% python3 -q
>>> import numpy as np
>>> import numpy.linalg as la
>>> np.set_printoptions(precision=2, suppress=True, linewidth=120)
>>> data = np.array([[1, 1, 3, 1], [-5, -3, -5, 3], [3, -5, -3, -4], [1, 3, 5, 4]])
>>> rng = np.random.default_rng(30)
>>> labels = rng.permutation(4)
>>> print(labels)
[0 1 3 2]
>>> A2 = data[labels][:, labels]
>>> print(np.diag(A2))
[ 1 -3  4 -3]
>>> print(np.trace(A2))
-1
>>> print(np.allclose(A2, data))
False
>>> A2 = data[0, 0] * data[1:] - np.outer(data[1:, 0], data[0])
>>> print(A2)
[[  0   2  10   8]
 [  0  -8 -12  -7]
 [  0   2   2   3]]
>>> print(np.flatnonzero(~A2.round(6).any(axis=1)))
[]
>>> A2 = data + rng.integers(-2, 3, (4, 3)) @ rng.integers(-2, 3, (3, 4))
>>> print(A2)
[[ 8  6  5 -2]
 [-2  0 -3  1]
 [ 1 -9 -9  0]
 [-1 -1  1  7]]
>>> print(la.matrix_rank(A2 - data, tol=1e-8))
3
>>> print(A2 - data)
[[ 7  5  2 -3]
 [ 3  3  2 -2]
 [-2 -4 -6  4]
 [-2 -4 -4  3]]
>>> print(np.round(la.svd(A2 - data, compute_uv=False), 2) + 0)
[14.34  4.9   0.65  0.  ]
>>> print(np.abs(A2 - data).sum(axis=1))
[17 10 16 13]
>>> w1 = np.array([[0, 2, 0], [3, 1, 0], [2, 0, 1], [3, 0, 3]])
>>> beta = np.array([2, 0, 0])
>>> H = np.maximum(data @ w1 + beta, 0)
>>> print(la.matrix_rank(H))
3
>>> print(H)
[[14  3  6]
 [ 0  0  4]
 [ 0  1  0]
 [33  5 17]]
>>> print((H > 0).astype(int))
[[1 1 1]
 [0 0 1]
 [0 1 0]
 [1 1 1]]
>>> cent = np.array([[0, -2], [-1, -1], [-2, -2]])
>>> print((H @ cent).round(6).argmax(axis=1))
[0 0 0 0]
>>> t3 = np.stack([data, 3 * data, data[::-1]])
>>> print(t3.shape)
(3, 4, 4)
